$ python3 -q
>>> import numpy as np
>>> np.set_printoptions(precision=3, suppress=True, linewidth=100)
>>> def rnd(a):
...     return np.round(a, 3) + 0
... 
>>> rng = np.random.default_rng(9054)
>>> m1 = rng.normal(size=(17, 5)) + 10 * np.array([0, 2, -1, 3, 1])
>>> print(rnd(m1))
[[ -1.004  19.604 -11.671  30.752  10.331]
 [  0.312  20.335  -9.766  27.701   9.922]
 [ -0.193  19.366 -10.203  29.121  11.108]
 [  0.231  19.123 -10.067  29.809   9.922]
 [  0.612  19.616  -9.586  30.68    9.219]
 [ -0.636  22.296 -11.507  31.038   8.192]
 [  0.802  20.055 -10.344  30.698   7.589]
 [  0.24   20.533 -11.592  30.178   9.368]
 [  0.544  19.915  -9.768  31.702  10.711]
 [  1.704  19.051  -9.513  32.031   9.702]
 [  0.453  18.107 -10.232  29.602   9.155]
 [ -2.021  19.318 -11.306  28.433   8.795]
 [ -0.886  18.386 -10.994  29.204   8.626]
 [ -1.034  20.652  -9.984  30.048  10.695]
 [ -0.107  19.634  -8.723  28.449  10.278]
 [ -0.169  17.64  -10.497  29.268  11.083]
 [  0.347  20.295  -9.926  29.642  11.366]]
>>> C2 = np.cov(m1, rowvar=False)
>>> print(np.argsort(-m1.std(axis=0).round(6), kind="stable"))
[3 4 1 0 2]
>>> print(rnd(np.median(m1, axis=0)))
[  0.231  19.616 -10.203  29.809   9.922]
>>> print(rnd(np.polyfit(m1[:, 3], m1[:, 0], 1)))
[ 0.326 -9.782]
>>> print(rnd(m1.std(axis=0)))
[0.845 1.05  0.805 1.135 1.051]
>>> print(np.argwhere(np.triu(np.abs(np.corrcoef(m1.T)) > 0.8, 1)))
[]
>>> f, g = m1[11], m1[0]
>>> print(rnd(f @ g))
1477.904
>>> print(rnd(f @ f))
1390.851
>>> p = (f @ g) / (f @ f) * f
>>> print(rnd(np.linalg.norm(f + g) ** 2 + np.linalg.norm(f - g) ** 2))
5929.59
>>> print(rnd(g - p))
[ 1.143 -0.923  0.342  0.54   0.985]
>>> Y = m1 + rng.integers(-2, 3, (17, 1)) @ rng.integers(-2, 3, (1, 5))
>>> print(rnd(Y))
[[ -3.004  15.604  -7.671  28.752  14.331]
 [ -0.688  18.335  -7.766  26.701  11.922]
 [ -1.193  17.366  -8.203  28.121  13.108]
 [ -0.769  17.123  -8.067  28.809  11.922]
 [ -0.388  17.616  -7.586  29.68   11.219]
 [ -0.636  22.296 -11.507  31.038   8.192]
 [  2.802  24.055 -14.344  32.698   3.589]
 [ -1.76   16.533  -7.592  28.178  13.368]
 [ -1.456  15.915  -5.768  29.702  14.711]
 [  0.704  17.051  -7.513  31.031  11.702]
 [  2.453  22.107 -14.232  31.602   5.155]
 [ -3.021  17.318  -9.306  27.433  10.795]
 [ -0.886  18.386 -10.994  29.204   8.626]
 [ -3.034  16.652  -5.984  28.048  14.695]
 [ -2.107  15.634  -4.723  26.449  14.278]
 [ -2.169  13.64   -6.497  27.268  15.083]
 [  0.347  20.295  -9.926  29.642  11.366]]
>>> print(rnd(Y - m1))
[[-2. -4.  4. -2.  4.]
 [-1. -2.  2. -1.  2.]
 [-1. -2.  2. -1.  2.]
 [-1. -2.  2. -1.  2.]
 [-1. -2.  2. -1.  2.]
 [ 0.  0.  0.  0.  0.]
 [ 2.  4. -4.  2. -4.]
 [-2. -4.  4. -2.  4.]
 [-2. -4.  4. -2.  4.]
 [-1. -2.  2. -1.  2.]
 [ 2.  4. -4.  2. -4.]
 [-1. -2.  2. -1.  2.]
 [ 0.  0.  0.  0.  0.]
 [-2. -4.  4. -2.  4.]
 [-2. -4.  4. -2.  4.]
 [-2. -4.  4. -2.  4.]
 [ 0.  0.  0.  0.  0.]]
>>> print(np.linalg.matrix_rank(Y - m1, tol=1e-8))
1
>>> Y = np.c_[m1[:, :1] @ np.array([[-2]]), np.array([2, 2, 0, 2, 2, 3, 1, 2, 3, 2, 1, 4, 1, 1, 2, 1, 0])]
>>> print(rnd(Y))
[[ 2.009  2.   ]
 [-0.623  2.   ]
 [ 0.387  0.   ]
 [-0.461  2.   ]
 [-1.223  2.   ]
 [ 1.272  3.   ]
 [-1.604  1.   ]
 [-0.48   2.   ]
 [-1.088  3.   ]
 [-3.407  2.   ]
 [-0.906  1.   ]
 [ 4.042  4.   ]
 [ 1.771  1.   ]
 [ 2.067  1.   ]
 [ 0.214  2.   ]
 [ 0.339  1.   ]
 [-0.694  0.   ]]
>>> print(np.linalg.matrix_rank(Y))
2
>>> print(rnd(np.linalg.norm(np.linalg.qr(m1)[0].T @ Y, axis=0) ** 2 / ((Y ** 2).sum(axis=0) + 1e-12)))
[1.    0.814]
>>> print(rnd(np.linalg.lstsq(m1, Y[:, 0])[0]))
[-2.  0.  0.  0.  0.]
>>> print(np.linalg.matrix_rank(np.c_[m1, Y]))
6
>>> X = np.loadtxt("test1.csv", delimiter=",")
>>> print(X)
[[-9.503  1.008  3.524]
 [-3.796  0.415  1.378]
 [-7.612  0.811  2.775]
 [-7.608  0.791  2.795]
 [ 1.88  -0.214 -0.715]
 [ 5.683 -0.611 -2.09 ]
 [-7.632  0.844  2.798]
 [ 1.905 -0.199 -0.689]
 [-7.604  0.819  2.782]
 [ 5.725 -0.608 -2.111]
 [-7.589  0.782  2.818]
 [-9.482  1.019  3.463]
 [ 7.59  -0.793 -2.849]
 [-1.895  0.213  0.714]
 [ 7.592 -0.822 -2.8  ]
 [-5.676  0.593  2.095]
 [ 5.693 -0.61  -2.122]
 [ 5.719 -0.628 -2.079]
 [ 0.004 -0.002 -0.01 ]
 [ 5.709 -0.622 -2.089]
 [-5.708  0.652  2.092]
 [-0.006  0.     0.005]
 [-1.862  0.223  0.725]
 [-9.517  0.998  3.504]
 [ 5.672 -0.634 -2.11 ]
 [-3.795  0.41   1.38 ]
 [ 7.607 -0.787 -2.814]
 [-7.552  0.79   2.853]
 [ 9.517 -1.011 -3.502]
 [ 1.877 -0.235 -0.653]
 [ 7.565 -0.804 -2.766]
 [-0.014  0.005 -0.016]
 [-7.563  0.757  2.797]
 [-7.584  0.796  2.836]
 [ 0.018  0.005  0.038]
 [ 5.693 -0.593 -2.119]
 [ 3.799 -0.375 -1.415]
 [-3.837  0.371  1.377]
 [-5.686  0.622  2.12 ]
 [-9.517  0.979  3.489]
 [-5.716  0.608  2.098]
 [ 3.775 -0.379 -1.361]]
>>> Ac = X - X.mean(axis=0)
>>> evecs = np.linalg.svd(Ac)[2][:1]
>>> Y = Ac - Ac @ evecs.T @ evecs
>>> print(rnd(np.cov(Ac @ evecs.T, rowvar=False)))
43.233
>>> print(rnd(Y.std(axis=0)))
[0.008 0.019 0.022]
>>> print(rnd((Ac @ evecs.T).std(axis=0)))
[6.496]
>>> lab = rng.integers(0, 2, 7)
>>> E = np.triu((lab[:, None] == lab) & (rng.random((7, 7)) < 0.8), 1).astype(int)
>>> E += E.T
>>> print(E)
[[0 0 1 0 1 0 0]
 [0 0 0 1 0 1 1]
 [1 0 0 0 0 0 0]
 [0 1 0 0 0 0 1]
 [1 0 0 0 0 0 0]
 [0 1 0 0 0 0 1]
 [0 1 0 1 0 1 0]]
>>> Y = E / np.linalg.norm(E, axis=1, keepdims=True)
>>> C2 = Y @ Y.T
>>> print(rnd(C2[5]))
[0.    0.408 0.    1.    0.    1.    0.408]
>>> print((C2 - 2 * np.eye(7)).round(6).argmax(axis=1))
[1 6 4 5 2 3 1]
>>> print(np.degrees(np.arccos(np.clip(C2[5, 0], -1, 1))))
90.0
>>> rk = np.linalg.matrix_rank(E)
>>> print(rk)
5
>>> ns = np.linalg.svd(E)[2][rk:].T
>>> print(np.linalg.matrix_rank(E.T @ E), np.linalg.matrix_rank(E @ E.T))
5 5
>>> print([int(np.linalg.matrix_rank(E[:, :j + 1])) for j in range(7)])
[1, 2, 3, 4, 4, 4, 5]
>>> print(rnd(ns @ ns.T))
[[ 0.   0.   0.   0.   0.   0.   0. ]
 [ 0.   0.   0.   0.   0.   0.   0. ]
 [ 0.   0.   0.5  0.  -0.5  0.   0. ]
 [ 0.   0.   0.   0.5  0.  -0.5  0. ]
 [ 0.   0.  -0.5  0.   0.5  0.   0. ]
 [ 0.   0.   0.  -0.5  0.   0.5  0. ]
 [ 0.   0.   0.   0.   0.   0.   0. ]]
>>> print(rnd(E @ ns))
[[0. 0.]
 [0. 0.]
 [0. 0.]
 [0. 0.]
 [0. 0.]
 [0. 0.]
 [0. 0.]]
>>> print(ns.shape)
(7, 2)
